$ ipython --no-banner

In [1]: import numpy as np

In [2]: from numpy import linalg as LA

In [3]: np.set_printoptions(suppress=True, linewidth=160)

In [4]: tidy = lambda a: np.round(a, 3) + 0

In [5]: J = np.load("m.npy")

In [6]: J
Out[6]: 
array([[ 0.16,  0.36, -0.32],
       [-0.4 , -0.9 ,  0.8 ],
       [-0.8 , -1.8 ,  1.6 ]])

In [7]: # null space of dimension 2

In [8]: tidy(np.sort(np.abs(LA.eigvals(J))))
Out[8]: array([0.  , 0.  , 0.86])

In [9]: tidy((J + J.T) / 2)
Out[9]: 
array([[ 0.16, -0.02, -0.56],
       [-0.02, -0.9 , -0.5 ],
       [-0.56, -0.5 ,  1.6 ]])

In [10]: LA.determinant(J)
---------------------------------------------------------------------------
AttributeError                            Traceback (most recent call last)
Cell In[10], line 1
----> 1 LA.determinant(J)

AttributeError: module 'numpy.linalg' has no attribute 'determinant'

In [11]: tidy(LA.det(J))
Out[11]: np.float64(0.0)

In [12]: tidy(LA.matrix_power(J, 2))
Out[12]: 
array([[ 0.138,  0.31 , -0.275],
       [-0.344, -0.774,  0.688],
       [-0.688, -1.548,  1.376]])

In [13]: tidy((J - J.T) / 2)
Out[13]: 
array([[ 0.  ,  0.38,  0.24],
       [-0.38,  0.  ,  1.3 ],
       [-0.24, -1.3 ,  0.  ]])

In [14]: tidy(J @ J)
Out[14]: 
array([[ 0.138,  0.31 , -0.275],
       [-0.344, -0.774,  0.688],
       [-0.688, -1.548,  1.376]])
